% ipython --no-banner

In [1]: import numpy as np

In [2]: np.set_printoptions(suppress=True, linewidth=140)

In [3]: def rd(a):
   ...:     return np.round(a, 2) + 0
   ...: 

In [4]: E = np.array([[2, 0, 0, 0], [0, 0, 1, 0], [0, 2, 1, 2], [0, 1, 2, 0]])

In [5]: O, vecs = np.linalg.qr(E[:, :2])[0], np.linalg.qr(E[:, 2:])[0]

In [6]: sigma = np.linalg.svd(O.T @ vecs, compute_uv=False)

In [7]: rd(sigma)
Out[7]: array([0.98, 0.  ])

In [8]: print(rd(np.sort(np.linalg.eigvals(E).real)))
[-1.76 -0.36  2.    3.12]

In [9]: print(E @ E)
[[4 0 0 0]
 [0 2 1 2]
 [0 4 7 2]
 [0 4 3 4]]

In [10]: x = np.array([5, 0, -4, 3])

In [11]: np.einsum("ij,j->i", E, x)
Out[11]: array([10, -4,  2, -8])

In [12]: (E @ x).argmax()
Out[12]: np.int64(0)

In [13]: E @ np.eye(4)[1]
Out[13]: array([0., 0., 2., 1.])

In [14]: np.linalg.norm(E @ x) <= np.linalg.norm(E, 2) * np.linalg.norm(x) + 1e-9
Out[14]: np.True_

In [15]: print(E @ np.ones(4))
[2. 1. 5. 3.]

In [16]: O = E.astype(float).copy()

In [17]: for j in range(4):
    ...:     O[:, j] -= O[:, :j] @ (O[:, :j].T @ O[:, j])
    ...:     O[:, j] /= np.linalg.norm(O[:, j])
    ...: 

In [18]: rd(O.T @ O)
Out[18]: 
array([[1., 0., 0., 0.],
       [0., 1., 0., 0.],
       [0., 0., 1., 0.],
       [0., 0., 0., 1.]])

In [19]: rd(O.T @ E)
Out[19]: 
array([[ 2.  ,  0.  ,  0.  ,  0.  ],
       [ 0.  ,  2.24,  1.79,  1.79],
       [ 0.  ,  0.  ,  1.67, -0.72],
       [ 0.  ,  0.  ,  0.  ,  0.53]])

In [20]: A2 = np.array([[1, -2, -1], [1, 0, -2]])

In [21]: basis = np.kron(A2, E)

In [22]: basis.shape
Out[22]: (8, 12)

In [23]: K = np.loadtxt("test11.csv", delimiter=",")

In [24]: K
Out[24]: 
array([[-3., -1., -2.],
       [-3.,  1.,  3.],
       [-1., -1., -1.]])

In [25]: rd(np.linalg.norm(K))
Out[25]: np.float64(6.0)

In [26]: K - K[0]
Out[26]: 
array([[0., 0., 0.],
       [0., 2., 5.],
       [2., 0., 1.]])

In [27]: rd(np.linalg.svd(K, compute_uv=False))
Out[27]: array([4.45, 4.  , 0.45])

In [28]: K.shape
Out[28]: (3, 3)

In [29]: K[3]
IndexError: index 3 is out of bounds for axis 0 with size 3


In [30]: np.count_nonzero(K)
Out[30]: np.int64(9)

In [31]: np.abs(K).max()
Out[31]: np.float64(3.0)

In [32]: x = np.array([5, 5, 5])

In [33]: rhs = K @ x

In [34]: beta, lr = np.zeros(3), 1 / np.linalg.norm(K, 2) ** 2

In [35]: for i in range(4):
    ...:     beta -= lr * K.T @ (K @ beta - rhs)
    ...:     if i % 1 == 0: print(i, round(np.linalg.norm(K @ beta - rhs), 2))
    ...: 
0 6.33
1 1.5
2 0.92
3 0.88

In [36]: rd(beta)
Out[36]: array([5.18, 3.22, 5.79])

In [37]: rd(np.linalg.cond(K))
Out[37]: np.float64(9.9)

In [38]: evals, vecs = np.linalg.eig(E)

In [39]: rd(np.prod(evals))
Out[39]: np.float64(4.0)

In [40]: rd(evals)
Out[40]: array([ 3.12, -1.76, -0.36,  2.  ])

In [41]: rd(np.sort(np.linalg.eigvals(np.linalg.inv(E))))
Out[41]: array([-2.75, -0.57,  0.32,  0.5 ])

In [42]: rd(np.sort(np.linalg.eigvals(E.T)))
Out[42]: array([-1.76, -0.36,  2.  ,  3.12])

In [43]: np.kron(np.eye(2, dtype=int), K)
Out[43]: 
array([[-3., -1., -2., -0., -0., -0.],
       [-3.,  1.,  3., -0.,  0.,  0.],
       [-1., -1., -1., -0., -0., -0.],
       [-0., -0., -0., -3., -1., -2.],
       [-0.,  0.,  0., -3.,  1.,  3.],
       [-0., -0., -0., -1., -1., -1.]])

In [44]: rd(np.linalg.eigvals(K))
Out[44]: array([-4.18+0.j  ,  0.59+1.25j,  0.59-1.25j])

In [45]: np.einsum("ii->", K)
Out[45]: np.float64(-3.0)

In [46]: print(rd(np.linalg.det(K.T)))
-8.0

In [47]: x = np.array([9, 0, 0])

In [48]: rhs = K @ x

In [49]: rhs
Out[49]: array([-27., -27.,  -9.])

In [50]: rd(np.linalg.solve(K.T, K[0]))
Out[50]: array([1., 0., 0.])

In [51]: A = np.load("dump.npy")

In [52]: print(rd(A))
[[-2.    0.87  0.12  0.02]
 [ 0.87 -0.76 -0.64 -0.71]
 [ 0.12 -0.64 -2.21 -0.12]
 [ 0.02 -0.71 -0.12 -2.03]]

In [53]: # null space of dimension 1

In [54]: evals, vecs = np.linalg.eigh(A)

In [55]: x = np.array([1, -1, 1, -1])

In [56]: rd(x @ A @ x)
Out[56]: np.float64(-8.44)

In [57]: rd(vecs * np.abs(evals) @ vecs.T)
Out[57]: 
array([[ 2.  , -0.87, -0.12, -0.02],
       [-0.87,  0.76,  0.64,  0.71],
       [-0.12,  0.64,  2.21,  0.12],
       [-0.02,  0.71,  0.12,  2.03]])

In [58]: rd(x @ A @ x / (x @ x)), rd(evals[0]), rd(evals[-1])
Out[58]: (np.float64(-2.11), np.float64(-3.0), np.float64(0.0))

In [59]: np.linalg.cond(A) > 100
Out[59]: np.True_

In [60]: A2 = np.array([[0, 1], [-2, -2], [-1, 1], [1, -2]])

In [61]: rd(np.einsum("ik,kj->ji", A, A2))
Out[61]: 
array([[-1.85,  1.45,  3.38, -0.48],
       [-3.66,  3.18, -0.56,  5.39]])

In [62]: rd(np.einsum("ik,kj->ij", A, A2))
Out[62]: 
array([[-1.85, -3.66],
       [ 1.45,  3.18],
       [ 3.38, -0.56],
       [-0.48,  5.39]])

In [63]: th = np.radians(120)

In [64]: r_ = np.eye(4)

In [65]: r_[0, 0] = r_[2, 2] = np.cos(th)

In [66]: r_[0, 2], r_[2, 0] = -np.sin(th), np.sin(th)

In [67]: print(rd(r_))
[[-0.5   0.   -0.87  0.  ]
 [ 0.    1.    0.    0.  ]
 [ 0.87  0.   -0.5   0.  ]
 [ 0.    0.    0.    1.  ]]

In [68]: A2 = A @ r_.T

In [69]: rd(A2)
Out[69]: 
array([[ 0.89,  0.87, -1.79,  0.02],
       [ 0.12, -0.76,  1.08, -0.71],
       [ 1.85, -0.64,  1.21, -0.12],
       [ 0.09, -0.71,  0.08, -2.03]])

In [70]: np.allclose(A @ A.T, A2 @ A2.T)
Out[70]: True

In [71]: np.allclose(np.linalg.norm(A, axis=1), np.linalg.norm(A2, axis=1))
Out[71]: True

In [72]: print(rd(np.linalg.svd(A, compute_uv=False)), rd(np.linalg.svd(A2, compute_uv=False)))
[3. 2. 2. 0.] [3. 2. 2. 0.]

In [73]: X = np.load("sample9.npy")

In [74]: rd(X)
Out[74]: 
array([[ 4.41, -0.41,  7.51, -4.89],
       [-4.51,  0.32, -7.66,  4.56],
       [-2.85,  1.26, -5.09,  8.03],
       [-2.23,  1.48, -4.1 ,  8.72],
       [-5.04, -1.19, -8.19, -2.47],
       [ 4.65,  1.56,  7.43,  4.56],
       [-4.43, -1.68, -7.03, -5.3 ],
       [-3.93, -1.88, -6.14, -6.58],
       [-5.13, -0.48, -8.51,  1.04],
       [-1.83,  1.61, -3.46,  9.06],
       [-2.34, -2.13, -3.43, -8.85],
       [-5.01, -1.24, -8.11, -2.76],
       [ 3.52, -0.96,  6.15, -6.99],
       [ 4.5 , -0.34,  7.64, -4.62],
       [ 3.67,  1.95,  5.7 ,  7.09],
       [-4.17, -1.8 , -6.57, -6.01],
       [-3.47, -1.99, -5.35, -7.44],
       [ 0.09, -1.99,  0.63, -9.78]])

In [75]: basis = X[[11, 7]].astype(float)

In [76]: for _ in range(5):
    ...:     labels = np.linalg.norm(X[:, None] - basis, axis=-1).argmin(axis=1)
    ...:     basis = np.array([X[labels == j].mean(axis=0) for j in range(2)])
    ...: 

In [77]: labels
Out[77]: array([1, 0, 0, 0, 0, 1, 1, 1, 0, 0, 1, 0, 1, 1, 0, 1, 1, 1])

In [78]: rd(basis[1] - basis[0])
Out[78]: array([ 2.75, -1.63,  5.01, -9.75])

In [79]: np.bincount(labels)
Out[79]: array([ 8, 10])

In [80]: A2 = X / np.linalg.norm(X, axis=1, keepdims=True)

In [81]: C2 = A2 @ A2.T

In [82]: rd(C2[5])
Out[82]: array([ 0.53, -0.57, -0.12,  0.01, -0.97,  1.  , -1.  , -0.97, -0.83,  0.1 , -0.8 , -0.98,  0.29,  0.56,  0.95, -0.98, -0.93, -0.43])

In [83]: rd(np.linalg.norm(A2, axis=1))
Out[83]: array([1., 1., 1., 1., 1., 1., 1., 1., 1., 1., 1., 1., 1., 1., 1., 1., 1., 1.])

In [84]: print((C2 - 2 * np.eye(18)).round(6).argmax(axis=1))
[13  8  3  9 11 14 15 15  4  3 16  4  0  0  5  7  7 10]

In [85]: data = np.load("layer16.npy")

In [86]: data
Out[86]: 
array([[ 1,  1, -1, -1, -1, -1,  1,  1],
       [ 1,  1,  1,  1, -1, -1, -1, -1],
       [ 1, -1,  1, -1,  1, -1,  1, -1]])

In [87]: th = np.radians(97)

In [88]: r_ = np.eye(8)

In [89]: r_[7, 7] = r_[4, 4] = np.cos(th)

In [90]: r_[7, 4], r_[4, 7] = -np.sin(th), np.sin(th)

In [91]: rd(r_)
Out[91]: 
array([[ 1.  ,  0.  ,  0.  ,  0.  ,  0.  ,  0.  ,  0.  ,  0.  ],
       [ 0.  ,  1.  ,  0.  ,  0.  ,  0.  ,  0.  ,  0.  ,  0.  ],
       [ 0.  ,  0.  ,  1.  ,  0.  ,  0.  ,  0.  ,  0.  ,  0.  ],
       [ 0.  ,  0.  ,  0.  ,  1.  ,  0.  ,  0.  ,  0.  ,  0.  ],
       [ 0.  ,  0.  ,  0.  ,  0.  , -0.12,  0.  ,  0.  ,  0.99],
       [ 0.  ,  0.  ,  0.  ,  0.  ,  0.  ,  1.  ,  0.  ,  0.  ],
       [ 0.  ,  0.  ,  0.  ,  0.  ,  0.  ,  0.  ,  1.  ,  0.  ],
       [ 0.  ,  0.  ,  0.  ,  0.  , -0.99,  0.  ,  0.  , -0.12]])

In [92]: A2 = data @ r_.T

In [93]: print(rd(A2))
[[ 1.    1.   -1.   -1.    1.11 -1.    1.    0.87]
 [ 1.    1.    1.    1.   -0.87 -1.   -1.    1.11]
 [ 1.   -1.    1.   -1.   -1.11 -1.    1.   -0.87]]

In [94]: rd(np.linalg.det(r_)), rd(np.trace(r_))
Out[94]: (np.float64(1.0), np.float64(5.76))

In [95]: def softmax(z):
    ...:     e = np.exp(z - z.max(axis=-1, keepdims=True))
    ...:     return e / e.sum(axis=-1, keepdims=True)
    ...: 

In [96]: rd(softmax(A2[1]))
Out[96]: array([0.18, 0.18, 0.18, 0.18, 0.03, 0.02, 0.02, 0.2 ])

In [97]: S = A2 @ A2.T / np.sqrt(8)

In [98]: rd(softmax(S + np.triu(np.full(S.shape, -np.inf), 1)))
Out[98]: 
array([[1.  , 0.  , 0.  ],
       [0.06, 0.94, 0.  ],
       [0.05, 0.05, 0.89]])

In [99]: left, sigma, VT = np.linalg.svd(data, full_matrices=False)

In [100]: rd(sigma)
Out[100]: array([2.83, 2.83, 2.83])

In [101]: rd(np.sqrt((sigma ** 2).sum())), rd(np.linalg.norm(data))
Out[101]: (np.float64(4.9), np.float64(4.9))

In [102]: np.allclose(left * sigma @ VT, data)
Out[102]: True

In [103]: rd(sigma / sigma[0])
Out[103]: array([1., 1., 1.])

In [104]: rd(left.T @ left)
Out[104]: 
array([[1., 0., 0.],
       [0., 1., 0.],
       [0., 0., 1.]])

In [105]: m1 = np.loadtxt("mat.csv", delimiter=",")

In [106]: m1
Out[106]: 
array([[0., 0., 0., 0., 1.],
       [0., 0., 1., 1., 0.],
       [0., 1., 0., 1., 0.],
       [0., 1., 1., 0., 0.],
       [1., 0., 0., 0., 0.]])

In [107]: # symmetric

In [108]: rd(softmax(m1[3] + -2))
Out[108]: array([0.12, 0.32, 0.32, 0.12, 0.12])

In [109]: rd(softmax(m1[3]))
Out[109]: array([0.12, 0.32, 0.32, 0.12, 0.12])

In [110]: S = m1 @ m1.T / np.sqrt(5)

In [111]: rd(softmax(S + np.triu(np.full(S.shape, -np.inf), 1)))
Out[111]: 
array([[1.  , 0.  , 0.  , 0.  , 0.  ],
       [0.29, 0.71, 0.  , 0.  , 0.  ],
       [0.2 , 0.31, 0.49, 0.  , 0.  ],
       [0.15, 0.24, 0.24, 0.37, 0.  ],
       [0.18, 0.18, 0.18, 0.18, 0.28]])

In [112]: rng = np.random.default_rng(75)

In [113]: labels = rng.permutation(5)

In [114]: labels
Out[114]: array([1, 2, 3, 0, 4])

In [115]: A2 = m1[labels][:, labels]

In [116]: np.allclose(A2, m1)
Out[116]: False

In [117]: np.trace(A2)
Out[117]: np.float64(0.0)

In [118]: np.diag(A2)
Out[118]: array([0., 0., 0., 0., 0.])

In [119]: rd(np.sort(np.abs(np.linalg.eigvals(A2))))
Out[119]: array([1., 1., 1., 1., 2.])

In [120]: left, sigma, VT = np.linalg.svd(m1, full_matrices=False)

In [121]: np.allclose(left * sigma @ VT, m1)
Out[121]: True

In [122]: print(rd(np.abs(VT[0])))
[0.   0.58 0.58 0.58 0.  ]

In [123]: (sigma > 1e-8).sum()
Out[123]: np.int64(5)

In [124]: rd(sigma)
Out[124]: array([2., 1., 1., 1., 1.])

In [125]: rd(sigma / sigma[0])
Out[125]: array([1. , 0.5, 0.5, 0.5, 0.5])

In [126]: rd(left.T @ left)
Out[126]: 
array([[1., 0., 0., 0., 0.],
       [0., 1., 0., 0., 0.],
       [0., 0., 1., 0., 0.],
       [0., 0., 0., 1., 0.],
       [0., 0., 0., 0., 1.]])
